>>> import numpy as np
>>> import numpy.linalg as la
>>> np.set_printoptions(suppress=True, linewidth=120)
>>> arr = np.load("run17.npy")
>>> print(arr)
[[-9  0 -7  9]
 [ 0 -9  0 -7]
 [-7  0 -9  0]
 [ 9 -7  0 -9]]
>>> Q, R = la.qr(arr)
>>> print(Q.round(1))
[[-0.6 -0.3 -0.1  0.7]
 [ 0.  -0.9  0.5 -0.2]
 [-0.5 -0.2 -0.6 -0.6]
 [ 0.6 -0.4 -0.6  0.3]]
>>> print(R.round(1))
[[ 14.5  -4.3   8.7 -11.2]
 [  0.   10.5   3.6   7.4]
 [  0.    0.    6.5   1.2]
 [  0.    0.    0.    5.6]]
>>> print(Q.shape, R.shape)
(4, 4) (4, 4)
>>> print(round(np.trace(Q @ Q.T), 1))
4.0
>>> x = np.array([0, 2, -2, -1])
>>> h1 = np.maximum(arr @ x, 0)
>>> print(np.round(np.tanh(arr @ x), 1))
[ 1. -1.  1. -1.]
>>> print(h1)
[ 5  0 18  0]
>>> vals, vecs = la.eigh(arr)
>>> x = np.array([5, 0, -5, -5])
>>> print((np.sign(vecs[:, -1].round(6)) == np.sign(vecs[0, -1].round(6))).astype(int))
[1 0 0 1]
>>> print(np.abs(arr).sum(axis=1).max(), np.round(np.abs(vals).max(), 1))
25 21.8
>>> print(np.allclose(arr, arr.T))
True
>>> print(round(np.abs(la.eigvals(arr)).max(), 1))
21.8
>>> feats = np.load("mat.npy")
>>> print(feats)
[[-8  0  0]
 [ 0  6  0]
 [ 0  0  3]]
>>> print(np.einsum("ij,ji->", feats, feats))
109
>>> print(np.einsum("ii->", feats))
1
>>> print(np.kron(np.eye(2, dtype=int), feats))
[[-8  0  0  0  0  0]
 [ 0  6  0  0  0  0]
 [ 0  0  3  0  0  0]
 [ 0  0  0 -8  0  0]
 [ 0  0  0  0  6  0]
 [ 0  0  0  0  0  3]]
>>> print(round(la.eigvals(feats).sum().real, 1))
1.0
>>> print(np.poly(feats))
[  1.  -1. -54. 144.]
>>> print(round(float(la.det(feats[::-1])), 1))
144.0
>>> rng = np.random.default_rng(1841)
>>> z = rng.permutation(3)
>>> other = feats[:, z] * rng.choice([-1, 1], 3)
>>> print(other)
[[ 0  0 -8]
 [-6  0  0]
 [ 0 -3  0]]
>>> Uu, _, vt = la.svd(feats.T @ other)
>>> print(Uu @ vt)
[[ 0.  0.  1.]
 [-1.  0.  0.]
 [ 0. -1.  0.]]
>>> Uu, sv, vt = la.svd(other, full_matrices=False)
>>> print(np.abs(Uu[:, 0]).round(6).argmax())
0
>>> print(Uu.T @ other @ vt.T)
[[8. 0. 0.]
 [0. 6. 0.]
 [0. 0. 3.]]
>>> J = np.load("a.npy")
>>> print(J)
[[ -4.9 -27.6 -21.9]
 [ -2.1  -9.5 -32.5]
 [ -3.3  32.5  41.1]
 [ -2.3  -8.1 -33.6]
 [ -5.   33.1  43.7]
 [ -1.5  -7.6 -32.7]
 [ -0.3  -7.  -32.1]
 [ -6.5  31.5  41.3]
 [ -2.1  32.6  41.5]
 [ -3.7  34.   41.5]
 [ -3.5  31.7  41.3]
 [ -4.3  30.7  41.1]
 [ -6.5 -27.4 -21.2]
 [  0.4  -5.6 -31.6]
 [ -1.3  -8.9 -31.3]
 [ -5.4 -27.3 -22. ]
 [ -2.2  33.2  40.6]
 [ -3.1  -7.  -30.8]
 [ -1.9  -8.7 -31. ]
 [ -5.2 -28.4 -23.2]
 [ -7.  -27.8 -19.7]
 [ -4.   30.6  40.8]
 [ -0.8  -7.7 -30.2]
 [ -1.8  -8.4 -32.7]
 [ -0.9  32.2  42.1]
 [ -2.9  -9.  -32.3]]
>>> x = np.array([-3, 3, 1])
>>> rhs = J @ x
>>> print(np.round(la.lstsq(J, rhs)[0], 1))
[-3.  3.  1.]
>>> print(np.round(la.pinv(J) @ J, 1) + 0)
[[1. 0. 0.]
 [0. 1. 0.]
 [0. 0. 1.]]
>>> rhs = rhs + 0.3 * rng.normal(size=26)
>>> print(rhs.round(1))
[-90.2 -54.9 148.4 -51.  158.4 -51.  -52.3 155.6 145.2 154.5 147.2 146.6 -83.5 -49.6 -54.1 -88.  146.9 -42.5 -51.8
 -92.9 -82.4 144.6 -51.3 -52.4 141.4 -50.1]
>>> coef, *_ = la.lstsq(J, rhs)
>>> print([round(float(la.norm(la.solve(J.T @ J + lam * np.eye(3), J.T @ rhs))), 2) for lam in (0, 1, 10, 100)])
[4.37, 4.36, 4.31, 3.9]
>>> print(round(la.norm(rhs - J @ coef), 1))
1.3
>>> print(coef.round(1))
[-3.  3.  1.]
>>> print(np.round(J.T @ (rhs - J @ coef), 1) + 0)
[0. 0. 0.]
>>> blk = np.stack([J, -2 * J, J[::-1]])
>>> print(blk.shape)
(3, 26, 3)
>>> def softmax(z):
...     e = np.exp(z - z.max(axis=-1, keepdims=True))
...     return e / e.sum(axis=-1, keepdims=True)
... 
>>> print(np.round(softmax(J[3]), 1) + 0)
[1. 0. 0.]
>>> print(np.round(softmax(J[3] + 3), 1) + 0)
[1. 0. 0.]
>>> scores = J @ J.T / np.sqrt(3)
>>> print(np.round(softmax(scores)[3] @ J, 1))
[ -2.3  -8.1 -33.6]
>>> print(softmax(scores).round(6).argmax(axis=1))
[19  3  4  3  4  3  3  4  4  4  4  4 19  3  3 19  4  3  3 19 19  4  3  3  4  3]
>>> Ac = (J - J.mean(axis=0)) / J.std(axis=0)
>>> print(np.argwhere(np.abs(Ac) > 2))
[]
>>> print(np.round(Ac.std(axis=0), 1))
[1. 1. 1.]
>>> coef = la.lstsq(np.delete(Ac, 2, axis=1), Ac[:, 2])[0]
>>> print(np.round(1 - np.var(Ac[:, 2] - np.delete(Ac, 2, axis=1) @ coef), 1))
0.9
>>> print(np.abs(coef).argmax())
1
>>> print(coef.round(1))
[-0.3  0.9]
>>> z = J[:, 0] > np.median(J[:, 0])
>>> f = J[z].mean(axis=0) - J[~z].mean(axis=0)
>>> print(np.argsort(-np.abs(f).round(6), kind="stable"))
[2 1 0]
>>> print(round(float((((J - J.mean(axis=0)) @ f > 0) == z).mean()), 1))
0.7
>>> print(z.astype(int))
[0 1 0 1 0 1 1 0 1 0 0 0 0 1 1 0 1 0 1 0 0 0 1 1 1 1]
>>> m1 = np.load("data.npy")
>>> print(m1)
[[0.5 0.5]
 [0.5 0.5]]
>>> print(np.round(la.matrix_power(m1, 4), 1))
[[0.5 0.5]
 [0.5 0.5]]
>>> print(np.allclose(m1, m1.T))
True
>>> print((m1 - m1.T) / 2)
[[0. 0.]
 [0. 0.]]
>>> print(np.trace(m1))
1.0
>>> x = np.array([3, 1])
>>> print(m1 @ x)
[2. 2.]
>>> print((x - m1 @ x) @ (m1 @ x))
0.0
>>> print(np.eye(2) - m1)
[[ 0.5 -0.5]
 [-0.5  0.5]]
>>> print(np.trace(m1))
1.0
>>> print(np.round(la.eigvalsh(2 * m1 - np.eye(2)), 1))
[-1.  1.]
>>> E = np.load("m.npy")
>>> print(E)
[[0.5 0.5 0. ]
 [0.5 0.5 0. ]
 [0.  0.  1. ]]
>>> print(np.round(la.norm(E, 2) / la.norm(E), 1))
0.7
>>> print(la.cond(E) > 100)
True
>>> print([round(float(x), 1) for x in la.svd(E, compute_uv=False)[:3]])
[1.0, 1.0, 0.0]
>>> print(np.argsort(-la.norm(E, axis=0).round(6), kind="stable")[:3])
[2 0 1]
>>> print(la.matrix_rank(E, rtol=0.1))
2
>>> mat = np.load("sample13.npy")
>>> print(mat)
[[0 2 5]
 [4 2 1]
 [2 1 3]
 [4 2 1]]
>>> C2 = mat.T @ mat
>>> print(np.allclose(C2, C2.T))
True
>>> print(la.matrix_rank(C2))
3
>>> print(C2)
[[36 18 14]
 [18 13 17]
 [14 17 36]]
>>> Uu, sv, vt = la.svd(mat, full_matrices=False)
>>> print(sv.round(1))
[7.9 4.7 0.8]
>>> print(np.round(Uu.T @ Uu, 1) + 0)
[[1. 0. 0.]
 [0. 1. 0.]
 [0. 0. 1.]]
>>> M = np.load("w.npy")
>>> print(M.round(1) + 0)
[[-6.7 -1.8 -1.4]
 [-4.5 -0.4  3.8]
 [ 0.6  3.1 15.8]
 [-1.9  1.4  9.9]
 [ 0.2  2.8 14.8]
 [-8.1 -2.7 -4.6]
 [-8.6 -3.  -5.6]
 [-5.8 -1.2  0.8]
 [-3.1  0.6  7.1]
 [-1.8  1.5 10.1]
 [-4.1 -0.1  4.7]
 [ 0.9  3.3 16.4]
 [-4.9 -0.6  3. ]
 [-6.2 -1.4 -0.1]
 [ 1.5  3.7 17.8]
 [-4.   0.   5.1]
 [ 0.4  2.9 15.3]
 [ 1.6  3.7 18.1]
 [-2.7  0.9  8.1]
 [-3.5  0.3  6.2]
 [-5.  -0.6  2.8]
 [-1.4  1.8 11.2]
 [ 1.8  3.8 18.4]
 [-2.3  1.1  9. ]
 [-2.   1.3  9.6]
 [-5.9 -1.3  0.5]
 [-5.  -0.6  2.7]]
>>> # rows and columns are dependent
>>> f, v = M[4], M[3]
>>> print(round(float(f @ f), 1))
226.1
>>> pr = (f @ v) / (f @ f) * f
>>> print(pr.round(1))
[0.1 1.9 9.8]
>>> print(np.round((v - pr) @ f, 1))
0.0
